% ipython --no-banner

In [1]: import numpy as np

In [2]: np.set_printoptions(suppress=True, linewidth=120)

In [3]: K = np.load("arr.npy")

In [4]: K
Out[4]: 
array([[ 0,  0,  0,  0],
       [-6, -9, -3, -9],
       [ 4,  6,  2,  6],
       [ 6,  9,  3,  9]])

In [5]: T = np.stack([K, 3 * K, K[::-1]])

In [6]: np.round(np.linalg.norm(T, axis=(1, 2)), 4)
Out[6]: array([22.4944, 67.4833, 22.4944])

In [7]: print(np.linalg.matrix_rank(T.reshape(3, -1)))
2

In [8]: np.linalg.matrix_rank(T)
Out[8]: array([1, 1, 1])

In [9]: np.einsum("bij,cij->bc", T, T)
Out[9]: 
array([[ 506, 1518, -276],
       [1518, 4554, -828],
       [-276, -828,  506]])

In [10]: np.round(np.linalg.eigvals(K), 4) + 0
Out[10]: array([2., 0., 0., 0.])

In [11]: t = np.radians(120)

In [12]: R = np.eye(4)

In [13]: R[0, 0] = R[1, 1] = np.cos(t)

In [14]: R[0, 1], R[1, 0] = -np.sin(t), np.sin(t)

In [15]: R.round(4)
Out[15]: 
array([[-0.5  , -0.866,  0.   ,  0.   ],
       [ 0.866, -0.5  ,  0.   ,  0.   ],
       [ 0.   ,  0.   ,  1.   ,  0.   ],
       [ 0.   ,  0.   ,  0.   ,  1.   ]])

In [16]: out = K @ R.T

In [17]: out.round(4)
Out[17]: 
array([[  0.    ,   0.    ,   0.    ,   0.    ],
       [ 10.7942,  -0.6962,  -3.    ,  -9.    ],
       [ -7.1962,   0.4641,   2.    ,   6.    ],
       [-10.7942,   0.6962,   3.    ,   9.    ]])

In [18]: F = np.loadtxt("w.csv", delimiter=",")

In [19]: F
Out[19]: 
array([[-4.,  1., -3.],
       [ 1.,  4., -5.],
       [-3., -5.,  6.]])

In [20]: out = np.linalg.invert(F)
---------------------------------------------------------------------------
AttributeError                            Traceback (most recent call last)
Cell In[20], line 1
----> 1 out = np.linalg.invert(F)

AttributeError: module 'numpy.linalg' has no attribute 'invert'

In [21]: out = np.linalg.inv(F)

In [22]: np.allclose(out, F.T)
Out[22]: False

In [23]: round(float(np.linalg.slogdet(F)[0]), 4)
Out[23]: -1.0

In [24]: np.round(np.linalg.det(F) * out, 4)
Out[24]: 
array([[ -1.,   9.,   7.],
       [  9., -33., -23.],
       [  7., -23., -17.]])

In [25]: round(float(np.linalg.cond(F)), 4)
Out[25]: 69.4017

In [26]: U, sigma, vt = np.linalg.svd(F)

In [27]: np.argmax(sigma[:-1] / (sigma[1:] + 1e-6)) + 1
Out[27]: np.int64(2)

In [28]: out = U[:, :2] @ np.diag(sigma[:2]) @ vt[:2]

In [29]: np.linalg.matrix_rank(F, rtol=0.05)
Out[29]: np.int64(2)

In [30]: round(np.linalg.norm(F - out) / np.linalg.norm(F), 4)
Out[30]: np.float64(0.0131)

In [31]: w, vecs = np.linalg.eigh(F)

In [32]: x0 = np.array([1, 4, 5])

In [33]: round(float(x0 @ F @ x0 / (x0 @ x0)), 4), np.round(w[0], 4), round(float(w[-1]), 4)
Out[33]: (-0.2857, np.float64(-4.8517), 10.6975)

In [34]: w, vecs = np.linalg.eigh(F)

In [35]: np.round(np.abs(vecs[:, -1]), 4)
Out[35]: array([0.1985, 0.6052, 0.7709])

In [36]: np.round(vecs.T @ F @ vecs, 4) + 0
Out[36]: 
array([[-4.8517,  0.    ,  0.    ],
       [ 0.    ,  0.1541,  0.    ],
       [ 0.    ,  0.    , 10.6975]])

In [37]: np.round(w.sum(), 4), np.trace(F)
Out[37]: (np.float64(6.0), np.float64(6.0))

In [38]: out = np.array([[3, -2, 2], [1, -3, 3], [-1, 1, -3]])

In [39]: A = np.tril(out)

In [40]: A
Out[40]: 
array([[ 3,  0,  0],
       [ 1, -3,  0],
       [-1,  1, -3]])

In [41]: np.linalg.matrix_rank(A - A[0, 0] * np.eye(3))
Out[41]: np.int64(2)

In [42]: [int(np.linalg.matrix_rank(np.linalg.matrix_power(A, p))) for p in range(1, 4)]
Out[42]: [3, 3, 3]

In [43]: A @ A
Out[43]: 
array([[ 9,  0,  0],
       [ 0,  9,  0],
       [ 1, -6,  9]])

In [44]: Q = A.astype(float).copy()

In [45]: for j in range(3):
    ...:     Q[:, j] -= Q[:, :j] @ (Q[:, :j].T @ Q[:, j])
    ...:     Q[:, j] /= np.linalg.norm(Q[:, j])
    ...: 

In [46]: Q.round(4)
Out[46]: 
array([[ 0.9045,  0.3732, -0.2063],
       [ 0.3015, -0.9019, -0.3094],
       [-0.3015,  0.2177, -0.9283]])

In [47]: np.round(Q.T @ Q, 4) + 0
Out[47]: 
array([[1., 0., 0.],
       [0., 1., 0.],
       [0., 0., 1.]])

In [48]: np.round(np.linalg.norm(Q, axis=0), 4)
Out[48]: array([1., 1., 1.])

In [49]: np.round(np.linalg.norm(Q[0], 1), 4), round(np.linalg.norm(Q[0], np.inf), 4)
Out[49]: (np.float64(1.484), np.float64(0.9045))

In [50]: np.round(np.linalg.norm(Q) ** 2 / np.linalg.norm(Q, 2) ** 2, 4)
Out[50]: np.float64(3.0)

In [51]: print(np.round(np.linalg.norm(Q, 1), 4), round(np.linalg.norm(Q, np.inf), 4))
1.5076 1.5128

In [52]: round(float(np.linalg.norm(Q[0] - Q[2])), 4)
Out[52]: 1.4142

In [53]: np.round(np.linalg.norm(Q, axis=1), 4)
Out[53]: array([1., 1., 1.])

In [54]: mat = np.load("run6.npy")

In [55]: mat
Out[55]: 
array([[ 1.1666, -0.201 , -6.8614],
       [ 1.1339,  0.5143, -6.6693],
       [ 1.2565, -0.4058, -6.7568],
       [ 0.9128, -0.0338, -7.5252],
       [ 1.0141,  0.1356, -7.2645],
       [ 0.7317,  0.0481, -7.2293],
       [ 1.0651,  0.4115, -6.7814],
       [ 0.9242,  0.5993, -7.4721],
       [ 0.7071,  0.1671, -6.8041],
       [ 0.4853, -0.113 , -6.8362],
       [ 1.1626, -0.2027, -7.3008],
       [-3.5731, -7.895 ,  0.0385],
       [-4.2261, -7.4828, -0.0939],
       [-3.7032, -8.0662,  0.0442],
       [-3.8485, -7.7454,  0.1957],
       [-3.933 , -7.9252,  0.1551],
       [-3.5863, -7.0259,  0.2184],
       [-4.3162, -7.998 , -0.3534],
       [-4.225 , -8.3673, -0.0959],
       [-3.6949, -7.8578,  0.4085],
       [-3.9803, -8.0145, -0.0699],
       [-4.5793, -7.8965, -0.1587]])

In [56]: cov = np.cov(mat, rowvar=False)

In [57]: np.round(np.corrcoef(mat.T), 4)
Out[57]: 
array([[ 1.    ,  0.992 , -0.9882],
       [ 0.992 ,  1.    , -0.9936],
       [-0.9882, -0.9936,  1.    ]])
